$ python -q
>>> import numpy as np
>>> np.set_printoptions(suppress=True, linewidth=200)
>>> A = np.array([[4, 4, 4], [4, 8, 8], [4, 8, 12]])
>>> # symmetric
>>> x = np.ones(3)
>>> for _ in range(6):
...     x = A @ x
...     x /= np.linalg.norm(x)
...     print(round(x @ A @ x, 2))
... 
20.17
20.2
20.2
20.2
20.2
20.2
>>> print(np.round(np.linalg.eigvalsh(A)[-1], 2))
20.2
>>> print(x.round(2))
[0.33 0.59 0.74]
>>> w, evecs = np.linalg.eig(A)
>>> print(np.round(np.sort(np.linalg.eigvals(np.linalg.inv(A))), 2))
[0.05 0.39 0.81]
>>> print(w.round(2))
[20.2   2.57  1.23]
>>> print(np.round(np.sort(np.linalg.eigvals(A @ A)), 2))
[  1.52   6.62 407.87]
>>> print(np.round(np.prod(w), 2))
64.0
>>> w, evecs = np.linalg.eigh(A)
>>> x = np.array([0, 2, 0])
>>> print(x @ A @ x / (x @ x), round(float(w[0]), 2), round(w[-1], 2))
8.0 1.23 20.2
>>> print(np.round(evecs * np.maximum(w, 0) @ evecs.T, 2))
[[ 4.  4.  4.]
 [ 4.  8.  8.]
 [ 4.  8. 12.]]
>>> print(np.round(evecs * np.abs(w) @ evecs.T, 2))
[[ 4.  4.  4.]
 [ 4.  8.  8.]
 [ 4.  8. 12.]]
>>> blk = np.stack([A, 2 * A, A[::-1]])
>>> print(np.round(np.linalg.det(blk), 2))
[ 64. 512. -64.]
>>> print((blk @ A.T).shape)
(3, 3, 3)
>>> print(np.linalg.matrix_rank(blk))
[3 3 3]
>>> print(np.linalg.matrix_rank(blk.reshape(3, -1)))
2
>>> print(np.einsum("bij,cij->bc", blk, blk))
[[ 416  832  336]
 [ 832 1664  672]
 [ 336  672  416]]
>>> J = np.load("test8.npy")
>>> print(J)
[[-4.  4.  0.]
 [-5.  1.  0.]
 [ 0.  0. -9.]]
>>> proj = np.triu(np.array([[3, 0, 0], [-3, -2, -1], [3, 0, -3]]), 1) + np.eye(3)
>>> other = proj @ J @ np.linalg.inv(proj)
>>> print(np.linalg.matrix_rank(other))
3
>>> rng = np.random.default_rng(638)
>>> lab = rng.permutation(3)
>>> other = J[:, lab] * rng.choice([-1, 1], 3)
>>> print(other)
[[-0.  4. -4.]
 [-0.  1. -5.]
 [ 9.  0.  0.]]
>>> U, _, vt = np.linalg.svd(J.T @ other)
>>> print(np.round(U @ vt, 2) + 0)
[[ 0.  0.  1.]
 [ 0.  1.  0.]
 [-1.  0.  0.]]
>>> print(np.round(np.linalg.lstsq(J, other)[0], 2) + 0)
[[ 0.  0.  1.]
 [ 0.  1.  0.]
 [-1.  0.  0.]]
>>> W1 = np.array([[-3, -2, -2], [3, 2, 2], [-3, 3, 2]])
>>> b = np.array([5, -6, -1])
>>> H = np.maximum(other @ W1 + b, 0)
>>> print(np.round((H > 0).mean(axis=0), 2))
[0.67 0.   0.  ]
>>> print(H)
[[29.  0.  0.]
 [23.  0.  0.]
 [ 0.  0.  0.]]
>>> cent = np.array([[-4, -5, 3], [0, -5, 4], [-4, -4, 0]])
>>> print(W1 @ cent)
[[ 20  33 -17]
 [-20 -33  17]
 [  4  -8   3]]
>>> print((np.linalg.matrix_power((J != 0) + (J.T != 0) + np.eye(3), 3) > 0).astype(int))
[[1 1 0]
 [1 1 0]
 [0 0 1]]
>>> print(np.flatnonzero(np.linalg.matrix_power((J != 0) + (J.T != 0) + np.eye(3), 3)[2]))
[2]
>>> print((J != 0).astype(int))
[[1 1 0]
 [1 1 0]
 [0 0 1]]
>>> other = np.array([[2, 0, 2, 2], [2, 1, 1, 1], [0, 0, 1, 0], [2, 1, 2, 2]])
>>> m1 = other + other.T
>>> print(m1)
[[4 2 2 4]
 [2 2 1 2]
 [2 1 2 2]
 [4 2 2 4]]
>>> other = m1 + rng.integers(-2, 3, (4, 3)) @ rng.integers(-2, 3, (3, 4))
>>> print(other)
[[ 4  1  0  3]
 [ 2  6  1  3]
 [ 6 -2  4  0]
 [ 1  4  2  6]]
>>> print(np.round(np.linalg.svd(other - m1, compute_uv=False), 2) + 0)
[7.51 3.4  2.24 0.  ]
>>> print(other - m1)
[[ 0 -1 -2 -1]
 [ 0  4  0  1]
 [ 4 -3  2 -2]
 [-3  2  0  2]]
>>> print(np.abs(other - m1).sum(axis=1))
[ 4  5 11  7]
>>> lab = rng.permutation(4)
>>> print(lab)
[3 1 0 2]
>>> other = m1[lab][:, lab]
>>> print(np.allclose(other, m1))
False
>>> print(np.diag(other))
[4 2 4 2]
>>> print(other)
[[4 2 4 2]
 [2 2 2 1]
 [4 2 4 2]
 [2 1 2 2]]
>>> U, sig, vt = np.linalg.svd(m1)
>>> print(sig.round(2) + 0)
[10.22  1.    0.78  0.  ]
>>> other = U[:, :3] @ np.diag(sig[:3]) @ vt[:3]
>>> print(round(np.linalg.norm(m1 - other, 2), 2), round(sig[3], 2))
0.0 0.0
>>> print(np.linalg.matrix_rank(other))
3
>>> print(np.round(np.linalg.norm(m1 - other) / np.linalg.norm(m1), 2))
0.0
>>> print(round(np.abs(m1 - other).max(), 2))
0.0
>>> t = np.radians(45)
>>> r_ = np.eye(4)
>>> r_[0, 0] = r_[1, 1] = np.cos(t)
>>> r_[0, 1], r_[1, 0] = -np.sin(t), np.sin(t)
>>> print(r_.round(2))
[[ 0.71 -0.71  0.    0.  ]
 [ 0.71  0.71  0.    0.  ]
 [ 0.    0.    1.    0.  ]
 [ 0.    0.    0.    1.  ]]
>>> other = m1 @ r_.T
>>> print(other.round(2) + 0)
[[1.41 4.24 2.   4.  ]
 [0.   2.83 1.   2.  ]
 [0.71 2.12 2.   2.  ]
 [1.41 4.24 2.   4.  ]]
